>>> import numpy as np
>>> np.set_printoptions(precision=2, suppress=True, linewidth=120)
>>> m1 = np.loadtxt("out9.csv", delimiter=",")
>>> m1
array([[ 0.19, -0.1 ,  0.2 , -0.11,  0.22,  0.04,  0.19],
       [-0.1 ,  0.46, -0.24, -0.32, -0.11,  0.25, -0.05],
       [ 0.2 , -0.24,  0.26,  0.01,  0.24, -0.04,  0.19],
       [-0.11, -0.32,  0.01,  0.43, -0.14, -0.28, -0.17],
       [ 0.22, -0.11,  0.24, -0.14,  0.26,  0.06,  0.23],
       [ 0.04,  0.25, -0.04, -0.28,  0.06,  0.19,  0.08],
       [ 0.19, -0.05,  0.19, -0.17,  0.23,  0.08,  0.21]])
>>> left, s, Vt = np.linalg.svd(m1)
>>> s.round(2) + 0
array([1., 1., 0., 0., 0., 0., 0.])
>>> np.argmax(s[:-1] / (s[1:] + 1e-6)) + 1
np.int64(2)
>>> out = left[:, :2] @ np.diag(s[:2]) @ Vt[:2]
>>> round(float(np.abs(m1 - out).max()), 2)
0.0
>>> out
array([[ 0.19, -0.1 ,  0.2 , -0.11,  0.22,  0.04,  0.19],
       [-0.1 ,  0.46, -0.24, -0.32, -0.11,  0.25, -0.05],
       [ 0.2 , -0.24,  0.26,  0.01,  0.24, -0.04,  0.19],
       [-0.11, -0.32,  0.01,  0.43, -0.14, -0.28, -0.17],
       [ 0.22, -0.11,  0.24, -0.14,  0.26,  0.06,  0.23],
       [ 0.04,  0.25, -0.04, -0.28,  0.06,  0.19,  0.08],
       [ 0.19, -0.05,  0.19, -0.17,  0.23,  0.08,  0.21]])
>>> np.linalg.matrix_rank(out)
np.int64(2)
>>> np.round(np.linalg.det(m1), 2)
np.float64(-0.0)
>>> np.round(np.sort(np.abs(np.linalg.eigvals(m1))), 2) + 0
array([0., 0., 0., 0., 0., 1., 1.])
>>> np.allclose(m1, m1.T)
True
>>> np.linalg.matrix_power(m1, 3)
array([[ 0.19, -0.1 ,  0.2 , -0.11,  0.22,  0.04,  0.19],
       [-0.1 ,  0.46, -0.24, -0.32, -0.11,  0.25, -0.05],
       [ 0.2 , -0.24,  0.26,  0.01,  0.24, -0.04,  0.19],
       [-0.11, -0.32,  0.01,  0.43, -0.14, -0.28, -0.17],
       [ 0.22, -0.11,  0.24, -0.14,  0.26,  0.06,  0.23],
       [ 0.04,  0.25, -0.04, -0.28,  0.06,  0.19,  0.08],
       [ 0.19, -0.05,  0.19, -0.17,  0.23,  0.08,  0.21]])
>>> (m1 + m1.T) / 2
array([[ 0.19, -0.1 ,  0.2 , -0.11,  0.22,  0.04,  0.19],
       [-0.1 ,  0.46, -0.24, -0.32, -0.11,  0.25, -0.05],
       [ 0.2 , -0.24,  0.26,  0.01,  0.24, -0.04,  0.19],
       [-0.11, -0.32,  0.01,  0.43, -0.14, -0.28, -0.17],
       [ 0.22, -0.11,  0.24, -0.14,  0.26,  0.06,  0.23],
       [ 0.04,  0.25, -0.04, -0.28,  0.06,  0.19,  0.08],
       [ 0.19, -0.05,  0.19, -0.17,  0.23,  0.08,  0.21]])
>>> m1 @ m1
array([[ 0.19, -0.1 ,  0.2 , -0.11,  0.22,  0.04,  0.19],
       [-0.1 ,  0.46, -0.24, -0.32, -0.11,  0.25, -0.05],
       [ 0.2 , -0.24,  0.26,  0.01,  0.24, -0.04,  0.19],
       [-0.11, -0.32,  0.01,  0.43, -0.14, -0.28, -0.17],
       [ 0.22, -0.11,  0.24, -0.14,  0.26,  0.06,  0.23],
       [ 0.04,  0.25, -0.04, -0.28,  0.06,  0.19,  0.08],
       [ 0.19, -0.05,  0.19, -0.17,  0.23,  0.08,  0.21]])
>>> x0 = np.array([1, -2, 2, -2, -1, 0, -2])
>>> (x0 - m1 @ x0) @ (m1 @ x0)
np.float64(0.0)
>>> m1 @ m1 @ x0
array([ 0.41, -0.65,  0.59,  0.17,  0.47, -0.19,  0.36])
>>> evals, vecs = np.linalg.eigh(m1)
>>> x0 = np.array([-4, 5, -4, 2, 4, 3, 0])
>>> round(np.abs(m1).sum(axis=1).max(), 2), np.abs(evals).max()
(np.float64(1.52), np.float64(1.0))
>>> vecs * np.abs(evals) @ vecs.T
array([[ 0.19, -0.1 ,  0.2 , -0.11,  0.22,  0.04,  0.19],
       [-0.1 ,  0.46, -0.24, -0.32, -0.11,  0.25, -0.05],
       [ 0.2 , -0.24,  0.26,  0.01,  0.24, -0.04,  0.19],
       [-0.11, -0.32,  0.01,  0.43, -0.14, -0.28, -0.17],
       [ 0.22, -0.11,  0.24, -0.14,  0.26,  0.06,  0.23],
       [ 0.04,  0.25, -0.04, -0.28,  0.06,  0.19,  0.08],
       [ 0.19, -0.05,  0.19, -0.17,  0.23,  0.08,  0.21]])
>>> out = m1 / np.linalg.norm(m1, axis=1, keepdims=True)
>>> G = out @ out.T
>>> np.argwhere(np.triu(np.abs(G) > 0.95, 1))
array([[0, 4],
       [0, 6],
       [3, 5],
       [4, 6]])
>>> M = np.load("mat.npy")
>>> M.round(2) + 0
array([[-0.7 ,  0.22,  0.16, -0.06,  0.05, -0.31, -0.2 , -0.42,  0.34],
       [-0.18, -0.28, -0.39, -0.11,  0.16,  0.22,  0.71, -0.21,  0.31],
       [ 0.06,  0.45, -0.02, -0.44,  0.67, -0.02,  0.12, -0.06, -0.37],
       [ 0.09, -0.27,  0.19, -0.6 , -0.16, -0.59,  0.19,  0.31,  0.13],
       [ 0.15,  0.42, -0.62,  0.27,  0.02, -0.46,  0.  ,  0.25,  0.27],
       [ 0.24,  0.08,  0.57,  0.51,  0.26, -0.28,  0.43, -0.08,  0.13],
       [ 0.09, -0.45, -0.03,  0.04,  0.64,  0.04, -0.44,  0.18,  0.4 ],
       [ 0.61,  0.12, -0.01, -0.26, -0.14,  0.04, -0.16, -0.62,  0.34],
       [-0.03,  0.45,  0.28, -0.19, -0.09,  0.46,  0.08,  0.45,  0.51]])
>>> # orthonormal columns
>>> w1 = np.array([[0, 5, -3, -4, -5, -3],
...     [1, 3, 2, 1, 5, -3],
...     [-3, -1, 4, 0, -1, -5],
...     [-2, 2, 0, -1, 4, 4],
...     [-5, 2, -5, 1, 5, 1],
...     [5, -3, 4, 4, 3, -5],
...     [-3, -4, 0, 2, 1, 0],
...     [-1, -1, 3, -4, 0, -1],
...     [0, 2, 4, 1, 3, -1]])
>>> beta = np.array([-3, 0, -1, 2, -1, 3])
>>> H = np.maximum(M @ w1 + beta, 0)
>>> (H > 0).mean(axis=0)
array([0.  , 0.56, 0.22, 0.78, 0.78, 0.78])
>>> basis = np.array([[0, 2], [1, -2], [-1, 0], [1, -2], [-1, -2], [2, 3]])
>>> (H @ basis).round(6).argmax(axis=1)
array([0, 0, 0, 1, 0, 0, 0, 0, 0])
>>> np.linalg.matrix_rank(M)
np.int64(9)
>>> M.shape
(9, 9)
>>> M.sum(axis=0)
array([ 0.34,  0.73,  0.13, -0.84,  1.4 , -0.9 ,  0.73, -0.21,  2.07])
>>> np.zeros(9, 9)
Traceback (most recent call last):
  File "<python-input-39>", line 1, in <module>
    np.zeros(9, 9)
    ~~~~~~~~^^^^^^
TypeError: Cannot interpret '9' as a data type
>>> round(float(np.abs(M).max()), 2)
0.71
>>> M[:, 9]
Traceback (most recent call last):
  File "<python-input-41>", line 1, in <module>
    M[:, 9]
    ~^^^^^^
IndexError: index 9 is out of bounds for axis 1 with size 9
>>> mat = np.array([[-0.9, -1.3, 0.4, 1.1, 1.0, 1.2, 0.6],
...     [0.3, 0.6, -1.3, -0.6, -0.8, 0.2, 0.3],
...     [0.1, -0.8, -0.9, -0.4, -1.7, 0.7, 1.1],
...     [1.2, -0.6, -0.6, -0.3, 0.2, 0.2, 0.3],
...     [-1.6, 1.0, 0.0, -0.4, -0.7, 1.4, 1.1],
...     [0.4, -1.0, -0.1, 1.7, -1.2, 1.6, 1.2],
...     [-0.1, 0.6, -2.0, -0.9, 0.3, -1.4, 0.0],
...     [0.1, -1.1, -1.7, 1.0, -1.4, 0.9, -0.7],
...     [-0.4, 1.1, 1.1, 0.5, -0.8, -1.0, -1.6],
...     [0.7, 0.0, 0.4, -0.1, 1.1, 0.2, 0.3],
...     [0.9, 0.3, -1.9, 0.7, 1.3, -0.3, 0.6]])
>>> rng = np.random.default_rng(8966)
>>> mat[0] = mat[9] + 0.3 * rng.normal(size=7)
>>> mat
array([[ 0.72, -0.47,  0.82, -0.79,  1.14,  0.62,  0.24],
       [ 0.3 ,  0.6 , -1.3 , -0.6 , -0.8 ,  0.2 ,  0.3 ],
       [ 0.1 , -0.8 , -0.9 , -0.4 , -1.7 ,  0.7 ,  1.1 ],
       [ 1.2 , -0.6 , -0.6 , -0.3 ,  0.2 ,  0.2 ,  0.3 ],
       [-1.6 ,  1.  ,  0.  , -0.4 , -0.7 ,  1.4 ,  1.1 ],
       [ 0.4 , -1.  , -0.1 ,  1.7 , -1.2 ,  1.6 ,  1.2 ],
       [-0.1 ,  0.6 , -2.  , -0.9 ,  0.3 , -1.4 ,  0.  ],
       [ 0.1 , -1.1 , -1.7 ,  1.  , -1.4 ,  0.9 , -0.7 ],
       [-0.4 ,  1.1 ,  1.1 ,  0.5 , -0.8 , -1.  , -1.6 ],
       [ 0.7 ,  0.  ,  0.4 , -0.1 ,  1.1 ,  0.2 ,  0.3 ],
       [ 0.9 ,  0.3 , -1.9 ,  0.7 ,  1.3 , -0.3 ,  0.6 ]])
>>> idx = rng.permutation(7)
>>> out = mat[:, idx] * rng.choice([-1, 1], 7)
>>> out
array([[ 0.62, -0.82,  0.72,  1.14,  0.79, -0.24, -0.47],
       [ 0.2 ,  1.3 ,  0.3 , -0.8 ,  0.6 , -0.3 ,  0.6 ],
       [ 0.7 ,  0.9 ,  0.1 , -1.7 ,  0.4 , -1.1 , -0.8 ],
       [ 0.2 ,  0.6 ,  1.2 ,  0.2 ,  0.3 , -0.3 , -0.6 ],
       [ 1.4 , -0.  , -1.6 , -0.7 ,  0.4 , -1.1 ,  1.  ],
       [ 1.6 ,  0.1 ,  0.4 , -1.2 , -1.7 , -1.2 , -1.  ],
       [-1.4 ,  2.  , -0.1 ,  0.3 ,  0.9 , -0.  ,  0.6 ],
       [ 0.9 ,  1.7 ,  0.1 , -1.4 , -1.  ,  0.7 , -1.1 ],
       [-1.  , -1.1 , -0.4 , -0.8 , -0.5 ,  1.6 ,  1.1 ],
       [ 0.2 , -0.4 ,  0.7 ,  1.1 ,  0.1 , -0.3 ,  0.  ],
       [-0.3 ,  1.9 ,  0.9 ,  1.3 , -0.7 , -0.6 ,  0.3 ]])
>>> left, _, Vt = np.linalg.svd(mat.T @ out)
>>> np.round(np.linalg.lstsq(mat, out)[0], 2) + 0
array([[ 0.,  0.,  1.,  0.,  0.,  0.,  0.],
       [ 0.,  0.,  0.,  0.,  0.,  0.,  1.],
       [ 0., -1.,  0.,  0.,  0.,  0.,  0.],
       [ 0.,  0.,  0.,  0., -1.,  0.,  0.],
       [ 0.,  0.,  0.,  1.,  0.,  0.,  0.],
       [ 1.,  0.,  0.,  0.,  0.,  0.,  0.],
       [ 0.,  0.,  0.,  0.,  0., -1.,  0.]])
>>> idx
array([5, 2, 0, 4, 3, 6, 1])
